% ipython --no-banner

In [1]: import numpy as np

In [2]: np.set_printoptions(suppress=True, linewidth=100)

In [3]: def rnd(a):
   ...:     return np.round(a, 2) + 0
   ...: 

In [4]: J = np.loadtxt("arr.csv", delimiter=",")

In [5]: J
Out[5]: 
array([[59.86, 38.45, 19.19],
       [60.36, 41.5 , 20.03],
       [58.44, 39.78, 19.91],
       [57.86, 39.06, 18.74],
       [59.81, 40.3 , 19.92],
       [60.97, 40.88, 20.02],
       [60.19, 40.11, 18.55],
       [59.18, 41.58, 19.22],
       [60.87, 40.64, 18.63],
       [59.33, 39.89, 21.06],
       [59.03, 40.54, 19.12]])

In [6]: cov = np.cov(J, rowvar=False)

In [7]: rnd(J.std(axis=0))
Out[7]: array([0.93, 0.9 , 0.73])

In [8]: rnd(np.polyfit(J[:, 1], J[:, 2], 1))
Out[8]: array([ 0.11, 14.88])

In [9]: rnd(np.corrcoef(J.T))
Out[9]: 
array([[1.  , 0.41, 0.03],
       [0.41, 1.  , 0.14],
       [0.03, 0.14, 1.  ]])

In [10]: np.argwhere(np.triu(np.abs(np.corrcoef(J.T)) > 0.8, 1))
Out[10]: array([], shape=(0, 2), dtype=int64)

In [11]: idx = J[:, 2] > np.median(J[:, 2])

In [12]: u = J[idx].mean(axis=0) - J[~idx].mean(axis=0)

In [13]: rnd(u)
Out[13]: array([0.28, 0.41, 1.28])

In [14]: ((J - J.mean(axis=0)) @ u > 0).astype(int)
Out[14]: array([0, 1, 1, 0, 1, 1, 0, 1, 0, 1, 0])

In [15]: idx.astype(int)
Out[15]: array([0, 1, 1, 0, 1, 1, 0, 0, 0, 1, 0])

In [16]: def softmax(z):
    ...:     e = np.exp(z - z.max(axis=-1, keepdims=True))
    ...:     return e / e.sum(axis=-1, keepdims=True)
    ...: 

In [17]: rnd(softmax(10 * J[7]))
Out[17]: array([1., 0., 0.])

In [18]: rnd(softmax(J[7] + -1))
Out[18]: array([1., 0., 0.])

In [19]: rnd(softmax(J).sum(axis=1))
Out[19]: array([1., 1., 1., 1., 1., 1., 1., 1., 1., 1., 1.])

In [20]: scores = J @ J.T / np.sqrt(3)

In [21]: rnd(softmax(scores))
Out[21]: 
array([[0., 0., 0., 0., 0., 1., 0., 0., 0., 0., 0.],
       [0., 0., 0., 0., 0., 1., 0., 0., 0., 0., 0.],
       [0., 0., 0., 0., 0., 1., 0., 0., 0., 0., 0.],
       [0., 0., 0., 0., 0., 1., 0., 0., 0., 0., 0.],
       [0., 0., 0., 0., 0., 1., 0., 0., 0., 0., 0.],
       [0., 0., 0., 0., 0., 1., 0., 0., 0., 0., 0.],
       [0., 0., 0., 0., 0., 1., 0., 0., 0., 0., 0.],
       [0., 0., 0., 0., 0., 1., 0., 0., 0., 0., 0.],
       [0., 0., 0., 0., 0., 1., 0., 0., 0., 0., 0.],
       [0., 0., 0., 0., 0., 1., 0., 0., 0., 0., 0.],
       [0., 0., 0., 0., 0., 1., 0., 0., 0., 0., 0.]])

In [22]: rnd(softmax(scores + np.triu(np.full(scores.shape, -np.inf), 1)))
Out[22]: 
array([[1., 0., 0., 0., 0., 0., 0., 0., 0., 0., 0.],
       [0., 1., 0., 0., 0., 0., 0., 0., 0., 0., 0.],
       [0., 1., 0., 0., 0., 0., 0., 0., 0., 0., 0.],
       [0., 1., 0., 0., 0., 0., 0., 0., 0., 0., 0.],
       [0., 1., 0., 0., 0., 0., 0., 0., 0., 0., 0.],
       [0., 0., 0., 0., 0., 1., 0., 0., 0., 0., 0.],
       [0., 0., 0., 0., 0., 1., 0., 0., 0., 0., 0.],
       [0., 0., 0., 0., 0., 1., 0., 0., 0., 0., 0.],
       [0., 0., 0., 0., 0., 1., 0., 0., 0., 0., 0.],
       [0., 0., 0., 0., 0., 1., 0., 0., 0., 0., 0.],
       [0., 0., 0., 0., 0., 1., 0., 0., 0., 0., 0.]])

In [23]: softmax(scores).round(6).argmax(axis=1)
Out[23]: array([5, 5, 5, 5, 5, 5, 5, 5, 5, 5, 5])

In [24]: D = np.linalg.norm(J[:, None] - J[None], axis=-1)

In [25]: (D + 1e9 * np.eye(11)).round(6).argmin(axis=1)
Out[25]: array([ 6,  5, 10,  2, 10,  1,  8, 10,  6,  4,  7])

In [26]: D.mean(axis=1).argmax()
Out[26]: np.int64(3)

In [27]: rnd(D[:5, :5])
Out[27]: 
array([[0.  , 3.2 , 2.07, 2.14, 1.99],
       [3.2 , 0.  , 2.58, 3.72, 1.32],
       [2.07, 2.58, 0.  , 1.49, 1.47],
       [2.14, 3.72, 1.49, 0.  , 2.59],
       [1.99, 1.32, 1.47, 2.59, 0.  ]])

In [28]: np.unravel_index(D.round(6).argmax(), D.shape)
Out[28]: (np.int64(3), np.int64(5))

In [29]: D[2].round(6).argsort(kind="stable")[:4]
Out[29]: array([ 2, 10,  9,  4])

In [30]: u = np.array([0, 3, 0])

In [31]: rng = np.random.default_rng(391)

In [32]: M = np.outer(rng.normal(size=12), u) + 0.1 * rng.normal(size=(12, 3))

In [33]: rnd(M)
Out[33]: 
array([[-0.03,  0.16, -0.08],
       [-0.06,  0.6 , -0.01],
       [-0.25,  3.78,  0.14],
       [-0.04, -2.35, -0.07],
       [ 0.08, -0.44, -0.01],
       [ 0.19, -2.06, -0.07],
       [-0.15, -2.64,  0.08],
       [-0.01, -0.2 , -0.07],
       [ 0.04, -4.77,  0.03],
       [-0.02,  6.74,  0.16],
       [-0.05,  4.16, -0.05],
       [-0.01,  1.08,  0.13]])

In [34]: Xs = (M - M.mean(axis=0)) / M.std(axis=0)

In [35]: np.argwhere(np.abs(Xs) > 2)
Out[35]: 
array([[2, 0],
       [5, 0],
       [9, 1]])

In [36]: rnd(Xs.std(axis=0))
Out[36]: array([1., 1., 1.])

In [37]: c = np.linalg.lstsq(np.delete(Xs, 1, axis=1), Xs[:, 1])[0]

In [38]: np.abs(c).argmax()
Out[38]: np.int64(1)

In [39]: rnd(c)
Out[39]: array([-0.2 ,  0.34])

In [40]: rnd(1 - np.var(Xs[:, 1] - np.delete(Xs, 1, axis=1) @ c))
Out[40]: np.float64(0.22)
